$ python -q
>>> import numpy as np
>>> np.set_printoptions(precision=3, suppress=True, linewidth=120, floatmode="fixed")
>>> W2 = np.array([[2, -1, 2], [1, 2, 0], [-2, 1, 1]])
>>> F = np.repeat(W2, 16 // 3, axis=0)
>>> rng = np.random.default_rng(32427)
>>> F = F + 0.02 * rng.normal(size=F.shape)
>>> print(F)
[[ 1.990 -0.992  2.022]
 [ 1.952 -1.020  2.013]
 [ 1.988 -1.026  2.010]
 [ 2.011 -1.012  1.989]
 [ 1.998 -1.011  2.030]
 [ 0.959  2.026  0.038]
 [ 1.036  2.031  0.017]
 [ 0.977  1.986 -0.019]
 [ 0.995  1.987 -0.007]
 [ 0.974  2.017 -0.002]
 [-2.012  1.017  0.994]
 [-1.993  0.983  0.988]
 [-2.011  0.969  1.000]
 [-1.979  1.041  1.020]
 [-2.003  1.024  0.999]]
>>> Xc = F - F.mean(axis=0)
>>> U, sig, Vh = np.linalg.svd(Xc, full_matrices=False)
>>> Vh[0] * np.sign(Vh[0, np.abs(Vh[0]).argmax()])
array([ 0.813, -0.512,  0.276])
>>> np.round(Xc.mean(axis=0), 3) + 0
array([0.000, 0.000, 0.000])
>>> vec = np.array([-2, 3, 3])
>>> rhs = F @ vec
>>> beta, lr = np.zeros(3), 1 / np.linalg.norm(F, 2) ** 2
>>> for i in range(15):
...     beta -= lr * F.T @ (F @ beta - rhs)
...     if i % 5 == 0: print(i, round(np.linalg.norm(F @ beta - rhs), 3))
... 
0 12.018
5 0.99
10 0.086
>>> round(np.linalg.cond(F), 3)
np.float64(1.612)
>>> vec = np.array([2, 2, 0])
>>> rhs = F @ vec
>>> np.round(np.linalg.lstsq(F, rhs)[0], 3) + 0
array([2.000, 2.000, 0.000])
>>> rhs = rhs + 0.1 * rng.normal(size=15)
>>> rhs
array([ 1.836,  1.732,  1.867,  1.933,  1.988,  5.786,  6.049,  6.068,  6.025,  6.161, -2.009, -2.043, -2.099, -1.976,
       -2.048])
>>> beta, *_ = np.linalg.lstsq(F, rhs)
>>> [round(float(np.linalg.norm(np.linalg.solve(F.T @ F + lam * np.eye(3), F.T @ rhs))), 2) for lam in (0, 1, 10, 100)]
[2.84, 2.73, 2.06, 0.61]
>>> W2 = F[[1, 11]].astype(float)
>>> for _ in range(4):
...     idx = np.linalg.norm(F[:, None] - W2, axis=-1).argmin(axis=1)
...     W2 = np.array([F[idx == j].mean(axis=0) for j in range(2)])
... 
>>> idx
array([0, 0, 0, 0, 0, 1, 1, 1, 1, 1, 1, 1, 1, 1, 1])
>>> W2
array([[ 1.988, -1.012,  2.013],
       [-0.506,  1.508,  0.503]])
>>> M2 = np.array([[0, 3, 3, 0, 2],
...     [2, 2, 2, 2, 3],
...     [1, 0, 2, 2, 0],
...     [0, 2, 3, 1, 0],
...     [2, 1, 2, 3, 3]])
>>> W2 = np.array([[0, 2, 0], [1, 2, 0], [3, 2, 0]])
>>> W0 = np.block([[M2, np.zeros((5, 3))], [np.zeros((3, 5)), W2]])
>>> W0
array([[0.000, 3.000, 3.000, 0.000, 2.000, 0.000, 0.000, 0.000],
       [2.000, 2.000, 2.000, 2.000, 3.000, 0.000, 0.000, 0.000],
       [1.000, 0.000, 2.000, 2.000, 0.000, 0.000, 0.000, 0.000],
       [0.000, 2.000, 3.000, 1.000, 0.000, 0.000, 0.000, 0.000],
       [2.000, 1.000, 2.000, 3.000, 3.000, 0.000, 0.000, 0.000],
       [0.000, 0.000, 0.000, 0.000, 0.000, 0.000, 2.000, 0.000],
       [0.000, 0.000, 0.000, 0.000, 0.000, 1.000, 2.000, 0.000],
       [0.000, 0.000, 0.000, 0.000, 0.000, 3.000, 2.000, 0.000]])
>>> U, sig, Vh = np.linalg.svd(W0)
>>> V = Vh[:(sig > 1e-8).sum()]
>>> vec = W0[6] + -1 * W0[7] + rng.integers(2) * np.eye(8)[0]
>>> vec
array([ 1.000,  0.000,  0.000,  0.000,  0.000, -2.000,  0.000,  0.000])
>>> np.linalg.matrix_rank(np.vstack([W0, vec]))
np.int64(7)
>>> np.allclose(V.T @ V @ vec, vec)
True
>>> arr = np.loadtxt("dump.csv", delimiter=",")
>>> print(arr)
[[  5.975   0.007  19.900  -0.021  -3.979  -9.968 -15.928]
 [  3.842   0.566  11.873  -1.506  -2.377  -7.159 -10.062]
 [  3.443   0.657  10.487  -1.699  -2.129  -6.614  -9.015]
 [  2.089   0.909   6.111  -2.092  -1.421  -4.693  -5.599]
 [  1.971   0.925   5.754  -2.103  -1.369  -4.518  -5.310]
 [  0.750   0.992   2.344  -1.896  -0.919  -2.572  -2.418]
 [  0.717   0.990   2.261  -1.879  -0.908  -2.515  -2.342]
 [  0.531   0.969   1.790  -1.765  -0.848  -2.176  -1.910]
 [ -0.055   0.683   0.357  -0.981  -0.575  -0.818  -0.465]
 [ -0.109   0.562   0.192  -0.752  -0.486  -0.567  -0.268]
 [ -0.118   0.524   0.156  -0.687  -0.458  -0.503  -0.223]
 [ -0.125   0.425   0.087  -0.528  -0.381  -0.359  -0.131]
 [ -0.118   0.346   0.051  -0.412  -0.316  -0.265  -0.080]
 [  0.182  -0.304   0.014   0.261   0.327   0.102  -0.037]
 [  0.319  -0.492   0.027   0.383   0.552   0.123  -0.087]
 [  1.178  -1.425  -0.035   0.631   1.908  -0.064  -0.448]
 [  2.110  -2.265  -0.400   0.437   3.443  -0.496  -0.777]
 [  2.667  -2.731  -0.749   0.187   4.407  -0.804  -0.927]
 [  3.019  -3.016  -1.016  -0.012   5.035  -1.012  -1.004]
 [  3.489  -3.386  -1.423  -0.319   5.894  -1.301  -1.085]
 [  3.567  -3.446  -1.496  -0.374   6.038  -1.350  -1.096]
 [  4.629  -4.252  -2.642  -1.240   8.075  -2.045  -1.182]
 [  4.695  -4.301  -2.722  -1.300   8.206  -2.090  -1.183]
 [  5.232  -4.696  -3.409  -1.816   9.285  -2.459  -1.179]
 [  5.256  -4.714  -3.442  -1.840   9.334  -2.476  -1.179]
 [  6.875  -5.868  -5.888  -3.643  12.753  -3.633  -0.996]
 [  7.000  -5.957  -6.100  -3.797  13.029  -3.725  -0.972]
 [  8.028  -6.668  -7.943  -5.127  15.333  -4.490  -0.723]
 [  8.153  -6.753  -8.180  -5.297  15.620  -4.584  -0.686]]
>>> # looks like rank 3
>>> idx = arr[:, 3] > np.median(arr[:, 3])
>>> f = arr[idx].mean(axis=0) - arr[~idx].mean(axis=0)
>>> np.argsort(-np.abs(f).round(6), kind="stable")
array([4, 0, 5, 3, 1, 6, 2])
>>> print(round(float((((arr - arr.mean(axis=0)) @ f > 0) == idx).mean()), 3))
0.655
>>> print(f)
[-2.644  1.443  1.099  2.310 -3.915  2.482  1.373]
>>> idx.astype(int)
array([1, 0, 0, 0, 0, 0, 0, 0, 1, 1, 1, 1, 1, 1, 1, 1, 1, 1, 1, 1, 1, 0, 0, 0, 0, 0, 0, 0, 0])
